$ ipython --no-banner

In [1]: import numpy as np

In [2]: from numpy import linalg as LA

In [3]: np.set_printoptions(suppress=True, linewidth=160)

In [4]: A = np.loadtxt("run9.csv", delimiter=",")

In [5]: A.round(1) + 0
Out[5]: 
array([[ 2.5,  0.2,  0.2, -0.2,  0.1,  0. , -0.8, -0.1, -0.2,  0.4,  0.4, -0.3, -0.8, -0.6],
       [ 0.2,  1.9, -0.2, -0.2,  0. ,  0.2,  0.3,  0.3, -0.3,  0.1, -0.4,  0. , -0.4,  0.1],
       [ 0.2, -0.2,  1.7, -0.5,  0.2,  0.4, -0.2, -0.5, -0.3, -0.6, -0.1,  0.9,  0. , -0.4],
       [-0.2, -0.2, -0.5,  1.6,  0.5,  0.6, -0.1,  0.3,  0.6, -0.1,  0.5, -0.7, -0.4, -0.3],
       [ 0.1,  0. ,  0.2,  0.5,  2.3, -0.3, -0.5,  0. , -0.5,  0. ,  0.7,  0.1,  0. ,  0.4],
       [ 0. ,  0.2,  0.4,  0.6, -0.3,  1.9, -0.1,  0.1, -0.1, -0.4, -0.2, -0.4,  0.4, -0.2],
       [-0.8,  0.3, -0.2, -0.1, -0.5, -0.1,  2.1,  0.4,  0.8,  0.2, -0.1, -0.2, -0.1,  0. ],
       [-0.1,  0.3, -0.5,  0.3,  0. ,  0.1,  0.4,  1.2, -0.1, -0.1, -0.6,  0.3, -0.4,  0.6],
       [-0.2, -0.3, -0.3,  0.6, -0.5, -0.1,  0.8, -0.1,  1.7,  0.2,  0.3,  0. ,  0.3, -0.1],
       [ 0.4,  0.1, -0.6, -0.1,  0. , -0.4,  0.2, -0.1,  0.2,  1.6,  0. ,  0.6, -0.1,  0.1],
       [ 0.4, -0.4, -0.1,  0.5,  0.7, -0.2, -0.1, -0.6,  0.3,  0. ,  3.6, -0.4,  0.6, -0.2],
       [-0.3,  0. ,  0.9, -0.7,  0.1, -0.4, -0.2,  0.3,  0. ,  0.6, -0.4,  2.6,  0.4,  0.5],
       [-0.8, -0.4,  0. , -0.4,  0. ,  0.4, -0.1, -0.4,  0.3, -0.1,  0.6,  0.4,  2.8, -0.6],
       [-0.6,  0.1, -0.4, -0.3,  0.4, -0.2,  0. ,  0.6, -0.1,  0.1, -0.2,  0.5, -0.6,  3.6]])

In [6]: r0 = np.array([5, 8, 8])

In [7]: print(np.round(np.convolve(A[3], r0), 1))
[-1.2 -2.9 -6.1  2.2 11.2 20.   8.4  5.5  4.8  7.2  6.9 -0.3 -3.6 -9.7 -5.  -2.1]

In [8]: np.round(np.correlate(A[3], A[12], "full"), 1) + 0
Out[8]: 
array([ 0.1, -0.5, -0.4, -2.6,  3.9,  1.4,  3. , -0.1,  1.3,  1.3, -0.4,  2.4, -1.1, -0.9, -1.5, -0.5, -1.6, -0.6, -0.3, -0.1, -0.8, -0.3,  0. ,  0. ,  0.7,
        0.4,  0.2])

In [9]: M = np.loadtxt("mat.csv", delimiter=",")

In [10]: M
Out[10]: 
array([[-1.,  1.,  0.,  0.,  0.,  0.,  0.,  0.,  0.],
       [ 0., -1.,  1.,  0.,  0.,  0.,  0.,  0.,  0.],
       [ 0.,  0., -1.,  1.,  0.,  0.,  0.,  0.,  0.],
       [ 0.,  0.,  0., -1.,  1.,  0.,  0.,  0.,  0.],
       [ 0.,  0.,  0.,  0., -1.,  1.,  0.,  0.,  0.],
       [ 0.,  0.,  0.,  0.,  0., -1.,  1.,  0.,  0.],
       [ 0.,  0.,  0.,  0.,  0.,  0., -1.,  1.,  0.],
       [ 0.,  0.,  0.,  0.,  0.,  0.,  0., -1.,  1.],
       [ 0.,  0.,  0.,  0.,  0.,  0.,  0.,  0., -1.]])

In [11]: [int(LA.matrix_rank(LA.matrix_power(M, p))) for p in range(1, 10)]
Out[11]: [9, 9, 9, 9, 9, 9, 9, 9, 9]

In [12]: M @ M
Out[12]: 
array([[ 1., -2.,  1.,  0.,  0.,  0.,  0.,  0.,  0.],
       [ 0.,  1., -2.,  1.,  0.,  0.,  0.,  0.,  0.],
       [ 0.,  0.,  1., -2.,  1.,  0.,  0.,  0.,  0.],
       [ 0.,  0.,  0.,  1., -2.,  1.,  0.,  0.,  0.],
       [ 0.,  0.,  0.,  0.,  1., -2.,  1.,  0.,  0.],
       [ 0.,  0.,  0.,  0.,  0.,  1., -2.,  1.,  0.],
       [ 0.,  0.,  0.,  0.,  0.,  0.,  1., -2.,  1.],
       [ 0.,  0.,  0.,  0.,  0.,  0.,  0.,  1., -2.],
       [ 0.,  0.,  0.,  0.,  0.,  0.,  0.,  0.,  1.]])

In [13]: LA.matrix_rank(M - M[0, 0] * np.eye(9))
Out[13]: np.int64(8)

In [14]: np.round(np.sort(LA.eigvals(M)), 1)
Out[14]: array([-1., -1., -1., -1., -1., -1., -1., -1., -1.])

In [15]: rng = np.random.default_rng(39)

In [16]: z = rng.permutation(9)

In [17]: z
Out[17]: array([2, 0, 4, 1, 6, 3, 7, 5, 8])

In [18]: Y = M[z][:, z]

In [19]: print(round(LA.det(Y), 1), np.round(LA.det(M[z]), 1))
-1.0 1.0

In [20]: print(np.diag(Y))
[-1. -1. -1. -1. -1. -1. -1. -1. -1.]

In [21]: np.trace(Y)
Out[21]: np.float64(-9.0)

In [22]: np.allclose(Y, M)
Out[22]: False

In [23]: m1 = np.loadtxt("block18.csv", delimiter=",")

In [24]: m1
Out[24]: 
array([[1., 1., 2., 0., 2., 1., 1., 0., 2., 2., 0., 2.],
       [1., 1., 1., 2., 0., 2., 1., 1., 0., 2., 2., 0.],
       [2., 1., 1., 1., 2., 0., 2., 1., 1., 0., 2., 2.],
       [0., 2., 1., 1., 1., 2., 0., 2., 1., 1., 0., 2.],
       [2., 0., 2., 1., 1., 1., 2., 0., 2., 1., 1., 0.],
       [1., 2., 0., 2., 1., 1., 1., 2., 0., 2., 1., 1.],
       [1., 1., 2., 0., 2., 1., 1., 1., 2., 0., 2., 1.],
       [0., 1., 1., 2., 0., 2., 1., 1., 1., 2., 0., 2.],
       [2., 0., 1., 1., 2., 0., 2., 1., 1., 1., 2., 0.],
       [2., 2., 0., 1., 1., 2., 0., 2., 1., 1., 1., 2.],
       [0., 2., 2., 0., 1., 1., 2., 0., 2., 1., 1., 1.],
       [2., 0., 2., 2., 0., 1., 1., 2., 0., 2., 1., 1.]])

In [25]: vals, evecs = LA.eigh(m1)

In [26]: np.round(vals.sum(), 1), np.trace(m1)
Out[26]: (np.float64(12.0), np.float64(12.0))

In [27]: (vals > 1e-8).sum(), (vals < -1e-8).sum()
Out[27]: (np.int64(6), np.int64(6))

In [28]: np.round(evecs @ np.diag(vals) @ evecs.T, 1) + 0
Out[28]: 
array([[1., 1., 2., 0., 2., 1., 1., 0., 2., 2., 0., 2.],
       [1., 1., 1., 2., 0., 2., 1., 1., 0., 2., 2., 0.],
       [2., 1., 1., 1., 2., 0., 2., 1., 1., 0., 2., 2.],
       [0., 2., 1., 1., 1., 2., 0., 2., 1., 1., 0., 2.],
       [2., 0., 2., 1., 1., 1., 2., 0., 2., 1., 1., 0.],
       [1., 2., 0., 2., 1., 1., 1., 2., 0., 2., 1., 1.],
       [1., 1., 2., 0., 2., 1., 1., 1., 2., 0., 2., 1.],
       [0., 1., 1., 2., 0., 2., 1., 1., 1., 2., 0., 2.],
       [2., 0., 1., 1., 2., 0., 2., 1., 1., 1., 2., 0.],
       [2., 2., 0., 1., 1., 2., 0., 2., 1., 1., 1., 2.],
       [0., 2., 2., 0., 1., 1., 2., 0., 2., 1., 1., 1.],
       [2., 0., 2., 2., 0., 1., 1., 2., 0., 2., 1., 1.]])

In [29]: print(np.round(evecs.T @ m1 @ evecs, 1) + 0)
[[-4.5  0.   0.   0.   0.   0.   0.   0.   0.   0.   0.   0. ]
 [ 0.  -3.6  0.   0.   0.   0.   0.   0.   0.   0.   0.   0. ]
 [ 0.   0.  -2.1  0.   0.   0.   0.   0.   0.   0.   0.   0. ]
 [ 0.   0.   0.  -1.5  0.   0.   0.   0.   0.   0.   0.   0. ]
 [ 0.   0.   0.   0.  -1.   0.   0.   0.   0.   0.   0.   0. ]
 [ 0.   0.   0.   0.   0.  -0.2  0.   0.   0.   0.   0.   0. ]
 [ 0.   0.   0.   0.   0.   0.   0.4  0.   0.   0.   0.   0. ]
 [ 0.   0.   0.   0.   0.   0.   0.   1.1  0.   0.   0.   0. ]
 [ 0.   0.   0.   0.   0.   0.   0.   0.   1.7  0.   0.   0. ]
 [ 0.   0.   0.   0.   0.   0.   0.   0.   0.   2.4  0.   0. ]
 [ 0.   0.   0.   0.   0.   0.   0.   0.   0.   0.   5.4  0. ]
 [ 0.   0.   0.   0.   0.   0.   0.   0.   0.   0.   0.  13.7]]

In [30]: np.round(LA.eigvalsh(m1 @ m1), 1) + 0
Out[30]: array([  0. ,   0.2,   1. ,   1.2,   2.2,   2.9,   4.3,   5.9,  12.8,  20.3,  29.4, 187.8])

In [31]: np.abs(evecs[:, -1]).round(6).argmax()
Out[31]: np.int64(2)
